In [1]: import numpy as np

In [2]: np.set_printoptions(precision=2, suppress=True, linewidth=200, floatmode="fixed")

In [3]: m1 = np.loadtxt("mat.csv", delimiter=",")

In [4]: m1
Out[4]: 
array([[9.00, 7.00, 8.00, 7.00],
       [4.00, 2.00, 7.00, 4.00],
       [8.00, 9.00, 7.00, 8.00],
       [7.00, 5.00, 8.00, 7.00]])

In [5]: u, g = m1[2], m1[1]

In [6]: u @ u
Out[6]: np.float64(258.0)

In [7]: p = (u @ g) / (u @ u) * u

In [8]: g - p
Out[8]: array([-0.06, -2.57,  3.45, -0.06])

In [9]: p
Out[9]: array([4.06, 4.57, 3.55, 4.06])

In [10]: (g - p) @ u
Out[10]: np.float64(0.0)

In [11]: Q, R = np.linalg.qr(m1)

In [12]: np.abs(np.diag(R))
Out[12]: array([14.49,  2.85,  2.54,  0.82])

In [13]: R
Out[13]: 
array([[-14.49, -12.28, -14.63, -13.25],
       [  0.00,   2.85,  -2.35,   0.44],
       [  0.00,   0.00,  -2.54,  -1.26],
       [  0.00,   0.00,   0.00,   0.82]])

In [14]: np.trace(Q @ Q.T)
Out[14]: np.float64(4.0)

In [15]: W0 = np.load("layer5.npy")

In [16]: W0
Out[16]: 
array([[ -2,   2,   2,   1,  -2],
       [ -1,   2,   2,  -1,   0],
       [ -2,   4,   1,  -1,  -2],
       [ -1,   6,  -1,   1,  -2],
       [ -2,   4,   0,  -1,  -3],
       [  0,   3,   0,  -1,  -4],
       [  1,   1,   1,  -3,  -3],
       [ -1,  -1,   2,  -3,  -4],
       [ -2,   0,   2,  -1,  -3],
       [ -4,   1,   0,   0,  -2],
       [ -2,   1,   2,  -2,  -3],
       [ -2,   2,   0,  -4,  -2],
       [ -2,   3,   0,  -6,  -4],
       [ -4,   3,  -1,  -6,  -6],
       [ -5,   1,  -3,  -8,  -8],
       [ -7,  -1,  -2,  -7,  -9],
       [ -9,  -2,  -1,  -9, -10],
       [-11,  -4,  -2,  -9,  -8],
       [-10,  -4,  -4,  -7, -10],
       [-12,  -4,  -3,  -6, -11],
       [-11,  -5,  -5,  -8, -12],
       [ -9,  -4,  -4, -10, -12],
       [-11,  -5,  -6,  -8, -13],
       [-11,  -4,  -6,  -9, -15],
       [-10,  -6,  -8,  -7, -17],
       [-10,  -5,  -7,  -7, -15],
       [-11,  -5,  -6,  -7, -13],
       [-10,  -4,  -4,  -5, -11],
       [ -8,  -4,  -2,  -6, -12],
       [ -7,  -3,  -2,  -8, -10],
       [ -9,  -5,  -3,  -7, -12],
       [ -8,  -6,  -4,  -9, -12],
       [ -9,  -4,  -6,  -9, -12],
       [-11,  -4,  -6, -11, -14],
       [-10,  -4,  -8,  -9, -14]])

In [17]: hat = W0 @ np.linalg.solve(W0.T @ W0, W0.T)

In [18]: np.linalg.matrix_rank(np.eye(35) - hat)
Out[18]: np.int64(30)

In [19]: np.round(np.linalg.eigvalsh(hat), 2) + 0
Out[19]: 
array([0.00, 0.00, 0.00, 0.00, 0.00, 0.00, 0.00, 0.00, 0.00, 0.00, 0.00, 0.00, 0.00, 0.00, 0.00, 0.00, 0.00, 0.00, 0.00, 0.00, 0.00, 0.00, 0.00, 0.00, 0.00, 0.00, 0.00, 0.00, 0.00, 0.00, 1.00, 1.00,
       1.00, 1.00, 1.00])

In [20]: cen = W0 - W0.mean(axis=0)

In [21]: V = np.linalg.svd(cen)[2][:1]

In [22]: out = cen - cen @ V.T @ V

In [23]: round(np.linalg.norm(out) / np.linalg.norm(cen), 2)
Out[23]: np.float64(0.33)

In [24]: np.cov(cen @ V.T, rowvar=False)
Out[24]: array(66.78)

In [25]: out.std(axis=0)
Out[25]: array([1.19, 1.30, 1.21, 1.59, 0.89])

In [26]: np.linalg.norm(out, axis=1).round(6).argmax()
Out[26]: np.int64(17)

In [27]: vec = np.array([6, 6, 4, -1, -6])

In [28]: y = W0 @ vec

In [29]: np.linalg.solve(W0.T @ W0, W0.T @ y)
Out[29]: array([ 6.00,  6.00,  4.00, -1.00, -6.00])

In [30]: np.linalg.lstsq(W0, y)[0]
Out[30]: array([ 6.00,  6.00,  4.00, -1.00, -6.00])

In [31]: rng = np.random.default_rng(756)

In [32]: y = y + 0.3 * rng.normal(size=35)

In [33]: y
Out[33]: 
array([ 19.08,  14.95,  29.32,  36.73,  31.28,  43.15,  36.82,  23.30,  15.17,  -6.32,  22.41,  15.85,  36.09,  31.94,  20.00,   5.25,  -1.38, -40.54, -32.49, -35.82, -36.10, -12.43, -34.10, -14.85,
       -18.96, -20.62, -34.85, -28.78,  -2.18,   0.09, -16.58, -18.82, -20.88, -18.86, -23.05])

In [34]: c, *_ = np.linalg.lstsq(W0, y)

In [35]: [round(float(np.linalg.norm(np.linalg.solve(W0.T @ W0 + lam * np.eye(5), W0.T @ y))), 2) for lam in (0, 1, 10, 100)]
Out[35]: [11.18, 11.06, 10.08, 6.16]

In [36]: c
Out[36]: array([ 5.98,  5.99,  4.03, -0.98, -6.02])
